In [1]: import numpy as np

In [2]: import numpy.linalg as la

In [3]: np.set_printoptions(precision=1, suppress=True, linewidth=100)

In [4]: X = np.loadtxt("run12.csv", delimiter=",")

In [5]: X
Out[5]: 
array([[ 0., -1.,  1., -2.],
       [ 0.,  2., -1.,  0.],
       [-1.,  0., -2.,  2.],
       [ 1.,  1.,  0.,  1.],
       [ 1.,  0., -1.,  0.]])

In [6]: x0 = np.array([0, 0, 3, 1])

In [7]: y = X @ x0

In [8]: np.round(la.pinv(X) @ X, 1) + 0
Out[8]: 
array([[1., 0., 0., 0.],
       [0., 1., 0., 0.],
       [0., 0., 1., 0.],
       [0., 0., 0., 1.]])

In [9]: np.round(la.solve(X.T @ X, X.T @ y), 1) + 0
Out[9]: array([0., 0., 3., 1.])

In [10]: rng = np.random.default_rng(351947)

In [11]: y = y + 0.1 * rng.normal(size=5)

In [12]: y
Out[12]: array([ 1. , -2.9, -4. ,  0.9, -2.9])

In [13]: b, *_ = la.lstsq(X, y)

In [14]: print(b.round(1) + 0)
[0.  0.  2.9 0.9]

In [15]: b.round()
Out[15]: array([0., 0., 3., 1.])

In [16]: ang = np.radians(120)

In [17]: Rm = np.eye(4)

In [18]: Rm[1, 1] = Rm[3, 3] = np.cos(ang)

In [19]: Rm[1, 3], Rm[3, 1] = -np.sin(ang), np.sin(ang)

In [20]: print(Rm)
[[ 1.   0.   0.   0. ]
 [ 0.  -0.5  0.  -0.9]
 [ 0.   0.   1.   0. ]
 [ 0.   0.9  0.  -0.5]]

In [21]: M2 = X @ Rm.T

In [22]: round(la.det(Rm), 1), round(np.trace(Rm), 1)
Out[22]: (np.float64(1.0), np.float64(1.0))

In [23]: np.abs(M2 - X).max(axis=0)
Out[23]: array([0. , 3.2, 0. , 3. ])

In [24]: np.allclose(X @ X.T, M2 @ M2.T)
Out[24]: True
